% ipython --no-banner

In [1]: import numpy as np

In [2]: from numpy import linalg as LA

In [3]: np.set_printoptions(precision=1, suppress=True, linewidth=200)

In [4]: rd = lambda a: np.round(a, 1) + 0

In [5]: arr = np.load("layer7.npy")

In [6]: rd(arr)
Out[6]: 
array([[-1.6,  0.2,  4.7],
       [-0.8, -4.9,  0. ],
       [ 4.7, -0.7,  1.6]])

In [7]: rng = np.random.default_rng(42)

In [8]: Y = arr + rng.integers(-2, 3, (3, 1)) @ rng.integers(-2, 3, (1, 3))

In [9]: rd(Y)
Out[9]: 
array([[-1.6,  0.2,  0.7],
       [-0.8, -4.9,  2. ],
       [ 4.7, -0.7,  3.6]])

In [10]: LA.matrix_rank(Y - arr, tol=1e-8)
Out[10]: np.int64(1)

In [11]: print(rd(arr[:, 2] @ arr[:, 0]))
0.0

In [12]: rd(LA.pinv(arr))
Out[12]: 
array([[-0.1,  0. ,  0.2],
       [ 0. , -0.2,  0. ],
       [ 0.2,  0. ,  0.1]])

In [13]: rd(LA.norm(arr, axis=0))
Out[13]: array([5., 5., 5.])

In [14]: Y = np.array([[-3, 0], [1, 3]])

In [15]: basis = np.kron(Y, arr)

In [16]: rd(LA.norm(basis, 2)), rd(LA.norm(Y, 2) * LA.norm(arr, 2))
Out[16]: (np.float64(17.7), np.float64(17.7))

In [17]: print(basis.shape)
(6, 6)

In [18]: LA.matrix_rank(basis)
Out[18]: np.int64(6)

In [19]: feats = np.load("sample18.npy")

In [20]: feats
Out[20]: 
array([[ 7, -1, -3,  2,  5],
       [ 1,  1,  1,  3,  4],
       [ 4, -1,  0,  0,  5],
       [ 0,  0,  0,  0,  0],
       [ 5,  2, -2,  5,  2],
       [ 0,  0,  0,  0,  0],
       [ 3,  0, -3,  2,  0],
       [ 3,  0, -3,  2,  0],
       [-1, -1,  0,  0,  2],
       [ 4, -1,  0,  0,  5],
       [ 0,  0,  0,  0,  0],
       [ 3, -4,  1,  1,  7],
       [ 2,  2,  1,  3,  2],
       [ 3,  0, -3,  2,  0],
       [ 3,  0, -3,  2,  0],
       [ 0,  0,  0,  0,  0],
       [-1, -1,  0,  0,  2],
       [ 6, -2, -3,  2,  7],
       [ 2,  2,  1,  3,  2],
       [-1, -1,  0,  0,  2]])

In [21]: x = np.array([0, -1, 0, 1, -1])

In [22]: rhs = feats @ x

In [23]: print(rhs)
[-2 -2 -4  0  1  0  2  2 -1 -4  0 -2 -1  2  2  0 -1 -3 -1 -1]

In [24]: print(rd(LA.lstsq(feats, rhs)[0]))
[ 0. -1.  0.  1. -1.]

In [25]: rhs = rhs + 0.3 * rng.normal(size=20)

In [26]: rd(rhs)
Out[26]: array([-1.7, -2.6, -4.4,  0. ,  0.9,  0. ,  1.7,  2.3, -0.8, -4. ,  0.3, -1.9, -1.3,  2.1,  1.7,  0.3, -1. , -3.1, -1.2, -0.6])

In [27]: b, *_ = LA.lstsq(feats, rhs)

In [28]: print(rd(feats.T @ (rhs - feats @ b)))
[0. 0. 0. 0. 0.]

In [29]: print(b.round())
[-0. -1. -0.  1. -1.]

In [30]: print(rd(b))
[ 0.  -1.1  0.   1.  -1. ]

In [31]: Y = np.c_[feats[:, :4] @ np.array([[-1, 1, -2, -2], [2, 1, 2, -1], [1, 3, 2, 1], [3, -3, 0, -3]]), np.array([2, 1, 1, 1, 2, 2, 1, 3, 2, 2, 1, 1, 2, 1, 0, 2, 2, 0, 2, 3])]

In [32]: Y
Out[32]: 
array([[ -6,  -9, -22, -22,   2],
       [ 11,  -4,   2, -11,   1],
       [ -6,   3, -10,  -7,   1],
       [  0,   0,   0,   0,   1],
       [ 12, -14, -10, -29,   2],
       [  0,   0,   0,   0,   2],
       [  0, -12, -12, -15,   1],
       [  0, -12, -12, -15,   3],
       [ -1,  -2,   0,   3,   2],
       [ -6,   3, -10,  -7,   2],
       [  0,   0,   0,   0,   1],
       [ -7,  -1, -12,  -4,   1],
       [ 12,  -2,   2, -14,   2],
       [  0, -12, -12, -15,   1],
       [  0, -12, -12, -15,   0],
       [  0,   0,   0,   0,   2],
       [ -1,  -2,   0,   3,   2],
       [ -7, -11, -22, -19,   0],
       [ 12,  -2,   2, -14,   2],
       [ -1,  -2,   0,   3,   3]])

In [33]: rd(LA.norm(LA.qr(feats)[0].T @ Y, axis=0) ** 2 / ((Y ** 2).sum(axis=0) + 1e-12))
Out[33]: array([1. , 1. , 1. , 1. , 0.5])

In [34]: Xc = feats - feats.mean(axis=0)

In [35]: Uu, s, Vh = LA.svd(Xc, full_matrices=False)

In [36]: np.abs(Vh[0]).argmax()
Out[36]: np.int64(0)

In [37]: rd(s ** 2 / (s ** 2).sum())
Out[37]: array([0.5, 0.3, 0.1, 0. , 0. ])

In [38]: LA.matrix_rank(Xc)
Out[38]: np.int64(5)

In [39]: cov = feats.T @ feats

In [40]: LA.matrix_rank(cov)
Out[40]: np.int64(5)

In [41]: rd(LA.eigvalsh(cov)[::-1])
Out[41]: array([420.7, 105.7,  48.3,  12. ,   3.3])

In [42]: np.diag(cov)
Out[42]: array([199,  39,  62,  77, 213])

In [43]: print(cov)
[[199 -17 -77  93 154]
 [-17  39   6  15 -47]
 [-77   6  62 -36 -25]
 [ 93  15 -36  77  65]
 [154 -47 -25  65 213]]

In [44]: Y = feats + rng.integers(-2, 3, (20, 3)) @ rng.integers(-2, 3, (3, 5))

In [45]: Y
Out[45]: 
array([[ 7, -3, -4,  0,  5],
       [ 7,  6,  3,  8,  3],
       [ 3, -2,  0, -1,  6],
       [ 2,  2,  2,  2,  2],
       [ 3, -1, -4,  2,  1],
       [-4, -3, -2, -3, -1],
       [-2, -4, -5, -2,  0],
       [ 0, -1, -3,  1,  1],
       [-2,  0,  0,  1,  1],
       [ 3, -3,  0, -2,  7],
       [-2, -1,  0, -1,  1],
       [ 6, -3,  1,  2,  6],
       [ 0, -2,  0, -1,  4],
       [ 4,  3, -2,  5, -1],
       [ 6,  1, -3,  3, -1],
       [ 6,  4,  1,  4, -2],
       [ 2,  3,  1,  4,  0],
       [12,  3, -1,  7,  6],
       [-2,  0, -1,  1,  0],
       [-4, -5, -1, -4,  4]])

In [46]: LA.matrix_rank(Y - feats, tol=1e-8)
Out[46]: np.int64(3)

In [47]: M = np.load("a.npy")

In [48]: M
Out[48]: 
array([[0, 1, 0],
       [0, 0, 1],
       [1, 0, 0]])

In [49]: Y = np.array([[2, 2, 0], [1, 2, 3], [0, 1, 3]])

In [50]: Y.T @ M.T
Out[50]: 
array([[1, 0, 2],
       [2, 1, 2],
       [3, 3, 0]])

In [51]: np.einsum("ij->j", M)
Out[51]: array([1, 1, 1])

In [52]: LA.matrix_rank(M @ Y)
Out[52]: np.int64(2)

In [53]: np.einsum("ik,kj->ij", M, Y)
Out[53]: 
array([[1, 2, 3],
       [0, 1, 3],
       [2, 2, 0]])

In [54]: LA.matrix_rank(np.vstack([M, Y.T]))
Out[54]: np.int64(3)

In [55]: print(np.vstack([M, Y.T]).shape)
(6, 3)

In [56]: q, _ = LA.qr(np.array([[0.3, -1.5, 1.1, 0.8, 1.3],
    ...:     [0.5, -0.8, 0.4, -0.1, -0.4],
    ...:     [-0.3, -1.6, -0.5, 0.0, -2.0],
    ...:     [-0.9, -0.2, 0.4, -0.6, -0.1],
    ...:     [1.2, 0.9, 0.2, 0.6, 0.0]]))

In [57]: evals = np.array([-3, -9, 4, -9, -8])

In [58]: data = q @ np.diag(evals) @ q.T

In [59]: print(rd(data))
[[-4.3  0.9 -5.   3.2  1.1]
 [ 0.9 -8.3 -1.1 -0.6  1.3]
 [-5.  -1.1 -3.5 -3.3 -0.9]
 [ 3.2 -0.6 -3.3 -3.5 -1.7]
 [ 1.1  1.3 -0.9 -1.7 -5.3]]

In [60]: q, Rm = LA.qr(data)

In [61]: rd(q)
Out[61]: 
array([[-0.6,  0. ,  0.5,  0.6,  0.1],
       [ 0.1, -1. ,  0. ,  0.1,  0.2],
       [-0.7, -0.2,  0.1, -0.7, -0.1],
       [ 0.4,  0. ,  0.8, -0.2, -0.4],
       [ 0.1,  0.2,  0.3, -0.2,  0.9]])

In [62]: rd(q.T @ q)
Out[62]: 
array([[1., 0., 0., 0., 0.],
       [0., 1., 0., 0., 0.],
       [0., 0., 1., 0., 0.],
       [0., 0., 0., 1., 0.],
       [0., 0., 0., 0., 1.]])

In [63]: rd(Rm)
Out[63]: 
array([[ 7.5, -1. ,  3.6, -1.5, -1.4],
       [ 0. ,  8.5,  1.4,  1.2, -1.8],
       [ 0. ,  0. , -5.9, -2.1, -2.4],
       [ 0. ,  0. ,  0. ,  5.3,  3. ],
       [ 0. ,  0. ,  0. ,  0. , -3.9]])

In [64]: rd(np.abs(np.diag(Rm)))
Out[64]: array([7.5, 8.5, 5.9, 5.3, 3.9])

In [65]: q.shape, Rm.shape
Out[65]: ((5, 5), (5, 5))

In [66]: evals, V = LA.eigh(data)

In [67]: x = np.array([3, 1, 0, 1, -3])

In [68]: print(rd(x @ data @ x / (x @ x)), evals[0], rd(evals[-1]))
-4.6 -9.0 4.0

In [69]: (np.sign(V[:, -1].round(6)) == np.sign(V[0, -1].round(6))).astype(int)
Out[69]: array([1, 1, 0, 1, 1])

In [70]: rd(LA.eigvalsh(data[1:, 1:]))
Out[70]: array([-9. , -8. , -3.5, -0.2])

In [71]: rd(V * np.abs(evals) @ V.T)
Out[71]: 
array([[ 7.1, -0.6,  2.1, -0.8, -0.9],
       [-0.6,  8.4,  0.7,  0.9, -1.2],
       [ 2.1,  0.7,  6.6,  0.7,  0.7],
       [-0.8,  0.9,  0.7,  5.6,  1.9],
       [-0.9, -1.2,  0.7,  1.9,  5.3]])

In [72]: Y = np.array([[1.0, -1.0],
    ...:     [-2.4, -0.6],
    ...:     [0.5, -0.5],
    ...:     [-0.2, -1.3],
    ...:     [-0.4, -0.9],
    ...:     [-1.0, 0.0],
    ...:     [-0.8, -1.1]])

In [73]: basis = np.array([[1.4, 0.4, 0.8], [-0.2, -0.5, -1.2]])

In [74]: K = Y @ basis

In [75]: print(rd(K))
[[ 1.6  0.9  2. ]
 [-3.2 -0.7 -1.2]
 [ 0.8  0.4  1. ]
 [ 0.   0.6  1.4]
 [-0.4  0.3  0.8]
 [-1.4 -0.4 -0.8]
 [-0.9  0.2  0.7]]

In [76]: # null space of dimension 1

In [77]: u, v = K[6], K[5]

In [78]: rd(u @ v)
Out[78]: np.float64(0.6)

In [79]: rd(u @ u)
Out[79]: np.float64(1.3)

In [80]: pr = (u @ v) / (u @ u) * u

In [81]: rd(LA.norm(u + v) ** 2 + LA.norm(u - v) ** 2)
Out[81]: np.float64(8.2)

In [82]: print(LA.matrix_rank(np.outer(u, v)))
1

In [83]: rd(pr)
Out[83]: array([-0.4,  0.1,  0.3])

In [84]: t3 = np.stack([K, -3 * K, K[::-1]])

In [85]: LA.matrix_rank(t3.reshape(3, -1))
Out[85]: np.int64(2)

In [86]: (t3 @ K.T).shape
Out[86]: (3, 7, 7)

In [87]: print(rd(LA.norm(t3, axis=(1, 2))))
[ 5.4 16.1  5.4]

In [88]: t3.shape
Out[88]: (3, 7, 3)

In [89]: x = np.array([1, 8, -8])

In [90]: rhs = arr @ x

In [91]: b, lr = np.zeros(3), 1 / LA.norm(arr, 2) ** 2

In [92]: for i in range(300):
    ...:     b -= lr * arr.T @ (arr @ b - rhs)
    ...:     if i % 50 == 0: print(i, round(LA.norm(arr @ b - rhs), 1))
    ...: 
0 0.0
50 0.0
100 0.0
150 0.0
200 0.0
250 0.0

In [93]: b
Out[93]: array([ 1.,  8., -8.])

In [94]: rd(LA.cond(arr))
Out[94]: np.float64(1.0)

In [95]: rd(LA.norm(K, 2) / LA.norm(K))
Out[95]: np.float64(0.9)

In [96]: [round(float(x), 1) for x in LA.svd(K, compute_uv=False)[:3]]
Out[96]: [4.9, 2.2, 0.0]

In [97]: LA.matrix_rank(K, rtol=0.1)
Out[97]: np.int64(2)

In [98]: r = LA.matrix_rank(K)

In [99]: r
Out[99]: np.int64(2)

In [100]: N = LA.svd(K)[2][r:].T

In [101]: rd(N[:, 0] / N[np.abs(N[:, 0]).round(6).argmax(), 0])
Out[101]: array([-0.1,  1. , -0.4])

In [102]: [int(LA.matrix_rank(K[:, :j + 1])) for j in range(3)]
Out[102]: [1, 2, 2]

In [103]: rd(N @ N.T)
Out[103]: 
array([[ 0. ,  0. ,  0. ],
       [ 0. ,  0.9, -0.3],
       [ 0. , -0.3,  0.1]])

In [104]: u = np.array([-1, 0, -2])

In [105]: v = np.array([0, 0, 2, 1, 1, 0, 1])

In [106]: W0 = np.outer(u, v)

In [107]: W0
Out[107]: 
array([[ 0,  0, -2, -1, -1,  0, -1],
       [ 0,  0,  0,  0,  0,  0,  0],
       [ 0,  0, -4, -2, -2,  0, -2]])

In [108]: # columns 0 and 1 are equal

In [109]: rd(LA.norm(arr, axis=0))
Out[109]: array([5., 5., 5.])

In [110]: print(rd(LA.norm(arr, 2)))
5.0

In [111]: rd(LA.norm(arr, "nuc"))
Out[111]: np.float64(15.0)

In [112]: rd(arr[1] @ arr[2])
Out[112]: np.float64(0.0)

In [113]: rd(LA.norm(arr, 1)), rd(LA.norm(arr, np.inf))
Out[113]: (np.float64(7.0), np.float64(7.0))

In [114]: rd(LA.norm(arr[1] - arr[2]))
Out[114]: np.float64(7.1)

In [115]: Uu, s, Vh = LA.svd(W0)

In [116]: rd(s)
Out[116]: array([5.9, 0. , 0. ])

In [117]: Y = Uu[:, :1] @ np.diag(s[:1]) @ Vh[:1]

In [118]: LA.matrix_rank(W0, rtol=0.05)
Out[118]: np.int64(1)

In [119]: print(LA.matrix_rank(Y))
1

In [120]: print(rd(np.abs(W0 - Y).max()))
0.0

In [121]: rd(LA.norm(W0 - Y, 2)), rd(s[1])
Out[121]: (np.float64(0.0), np.float64(0.0))

In [122]: rd(LA.norm(W0 - Y) / LA.norm(W0))
Out[122]: np.float64(0.0)

In [123]: t3 = np.stack([W0, 5 * W0, W0[::-1]])

In [124]: t3.sum(axis=0)
Out[124]: 
array([[  0,   0, -16,  -8,  -8,   0,  -8],
       [  0,   0,   0,   0,   0,   0,   0],
       [  0,   0, -26, -13, -13,   0, -13]])

In [125]: t3.shape
Out[125]: (3, 3, 7)

In [126]: r = LA.matrix_rank(W0)

In [127]: print(r)
1

In [128]: N = LA.svd(W0)[2][r:].T

In [129]: rd(N @ N.T)
Out[129]: 
array([[ 1. ,  0. ,  0. ,  0. ,  0. ,  0. ,  0. ],
       [ 0. ,  1. ,  0. ,  0. ,  0. ,  0. ,  0. ],
       [ 0. ,  0. ,  0.4, -0.3, -0.3,  0. , -0.3],
       [ 0. ,  0. , -0.3,  0.9, -0.1,  0. , -0.1],
       [ 0. ,  0. , -0.3, -0.1,  0.9,  0. , -0.1],
       [ 0. ,  0. ,  0. ,  0. ,  0. ,  1. ,  0. ],
       [ 0. ,  0. , -0.3, -0.1, -0.1,  0. ,  0.9]])

In [130]: np.allclose(W0 @ N, 0)
Out[130]: True

In [131]: print(rd(W0 @ N))
[[0. 0. 0. 0. 0. 0.]
 [0. 0. 0. 0. 0. 0.]
 [0. 0. 0. 0. 0. 0.]]

In [132]: LA.matrix_rank(W0.T @ W0), LA.matrix_rank(W0 @ W0.T)
Out[132]: (np.int64(1), np.int64(1))

In [133]: [int(LA.matrix_rank(W0[:, :j + 1])) for j in range(7)]
Out[133]: [0, 0, 1, 1, 1, 1, 1]

In [134]: [int(LA.matrix_rank(W0[:i])) for i in range(1, len(W0) + 1)]
Out[134]: [1, 1, 1]

In [135]: Y = W0 + rng.integers(-2, 3, (3, 1)) @ rng.integers(-2, 3, (1, 7))

In [136]: Y
Out[136]: 
array([[ 2,  0, -4,  0, -1,  1, -1],
       [ 2,  0, -2,  1,  0,  1,  0],
       [ 0,  0, -4, -2, -2,  0, -2]])

In [137]: np.abs(Y - W0).sum(axis=1)
Out[137]: array([6, 6, 0])

In [138]: X = np.cumsum(np.array([[0, 1, 2, 0],
     ...:     [1, 0, 2, 2],
     ...:     [2, 2, 1, 0],
     ...:     [1, 2, 2, 2],
     ...:     [2, 0, 1, 1],
     ...:     [0, 2, 1, 2],
     ...:     [1, 1, 0, 0],
     ...:     [0, 1, 0, 1],
     ...:     [0, 1, 1, 0],
     ...:     [2, 0, 1, 2],
     ...:     [1, 2, 2, 2],
     ...:     [0, 2, 1, 2],
     ...:     [2, 1, 1, 1],
     ...:     [0, 0, 0, 0],
     ...:     [2, 2, 0, 2],
     ...:     [2, 1, 1, 2],
     ...:     [0, 0, 1, 0],
     ...:     [2, 2, 1, 0],
     ...:     [2, 2, 1, 0],
     ...:     [0, 1, 2, 2],
     ...:     [1, 1, 2, 0]]), axis=0)

In [139]: X
Out[139]: 
array([[ 0,  1,  2,  0],
       [ 1,  1,  4,  2],
       [ 3,  3,  5,  2],
       [ 4,  5,  7,  4],
       [ 6,  5,  8,  5],
       [ 6,  7,  9,  7],
       [ 7,  8,  9,  7],
       [ 7,  9,  9,  8],
       [ 7, 10, 10,  8],
       [ 9, 10, 11, 10],
       [10, 12, 13, 12],
       [10, 14, 14, 14],
       [12, 15, 15, 15],
       [12, 15, 15, 15],
       [14, 17, 15, 17],
       [16, 18, 16, 19],
       [16, 18, 17, 19],
       [18, 20, 18, 19],
       [20, 22, 19, 19],
       [20, 23, 21, 21],
       [21, 24, 23, 21]])

In [140]: d = LA.norm(X[:, None] - X[None], axis=-1)

In [141]: rd(d[:5, :5])
Out[141]: 
array([[ 0. ,  3. ,  5.1,  8.5, 10.6],
       [ 3. ,  0. ,  3. ,  6.2,  8.1],
       [ 5.1,  3. ,  0. ,  3.6,  5.6],
       [ 8.5,  6.2,  3.6,  0. ,  2.4],
       [10.6,  8.1,  5.6,  2.4,  0. ]])

In [142]: np.unravel_index(d.round(6).argmax(), d.shape)
Out[142]: (np.int64(0), np.int64(20))
